% ipython --no-banner

In [1]: import numpy as np

In [2]: np.set_printoptions(precision=2, suppress=True, linewidth=160, floatmode="fixed")

In [3]: Y = np.array([[-1, 2, -2], [-2, 0, 1], [-1, 0, 1], [2, -1, 2]])

In [4]: basis = np.array([[-1, 0, -1, -3, 2, -3, -1, -3],
   ...:     [-2, 2, -2, -1, 2, -3, 2, 0],
   ...:     [0, 1, -3, -2, 3, -3, -2, -2]])

In [5]: rng = np.random.default_rng(8202)

In [6]: X = Y @ basis + 0.05 * rng.normal(size=(4, 8))

In [7]: X
Out[7]: 
array([[ -3.03,   2.08,   2.91,   4.94,  -4.00,   3.06,   8.95,   7.12],
       [  2.04,   1.03,  -1.08,   4.00,  -0.95,   3.00,   0.02,   3.98],
       [  0.98,   1.06,  -2.00,   0.98,   1.11,  -0.05,  -1.04,   0.97],
       [  0.09,  -0.10,  -5.99,  -8.93,   8.03,  -9.03,  -7.96, -10.00]])

In [8]: w1 = np.array([[2, 9, 1, -1, 7, -3],
   ...:     [5, 5, -7, -5, -8, 1],
   ...:     [2, -8, 7, -3, 9, -6],
   ...:     [3, -1, -6, -4, 2, 0],
   ...:     [-9, 1, -9, -4, 3, -7],
   ...:     [1, 5, -6, 4, -3, 7],
   ...:     [-8, -3, 4, 0, -8, 9],
   ...:     [3, -1, 5, -3, -8, -9]])

In [9]: coef = np.array([2, -3, 0, 1, 1, 3])

In [10]: act = np.maximum(X @ w1 + coef, 0)

In [11]: (act > 0).mean(axis=0)
Out[11]: array([0.75, 0.75, 0.25, 0.25, 0.25, 0.25])

In [12]: act
Out[12]: 
array([[ 15.78,   0.00,  62.14,   0.00,   0.00,  62.59],
       [ 44.34,  35.15,   0.00,   0.00,   0.00,   0.00],
       [  9.37,  29.13,   0.00,   0.00,   0.00,   0.00],
       [  0.00,  50.96,   0.00,  16.86, 125.59,   0.00]])

In [13]: np.linalg.matrix_rank(act)
Out[13]: np.int64(4)

In [14]: basis = np.array([[1, -1], [1, 2], [-2, 0], [0, -1], [1, -1], [2, 1]])

In [15]: act @ basis
Out[15]: 
array([[ 16.68,  46.81],
       [ 79.49,  25.96],
       [ 38.50,  48.89],
       [176.55, -40.53]])

In [16]: Y = np.array([[0, 2, -8],
    ...:     [-8, 7, 4],
    ...:     [9, 8, -8],
    ...:     [2, -2, 7],
    ...:     [3, -8, 6],
    ...:     [1, 4, -4]])

In [17]: np.linalg.matrix_rank(np.vstack([act, Y.T]))
Out[17]: np.int64(6)

In [18]: Y @ act
Traceback (most recent call last):
  Cell In[18], line 1
    Y @ act
ValueError: matmul: Input operand 1 has a mismatch in its core dimension 0, with gufunc signature (n?,k),(k,m?)->(n?,m?) (size 4 is different from 3)


In [19]: np.einsum("ik,kj->ij", act, Y)
Out[19]: 
array([[ 621.84,  779.03, -873.70],
       [-281.18,  334.71, -214.13],
       [-233.03,  222.65,   41.54],
       [   2.81, -681.71, 1075.36]])

In [20]: np.einsum("ij->j", act)
Out[20]: array([ 69.49, 115.23,  62.14,  16.86, 125.59,  62.59])
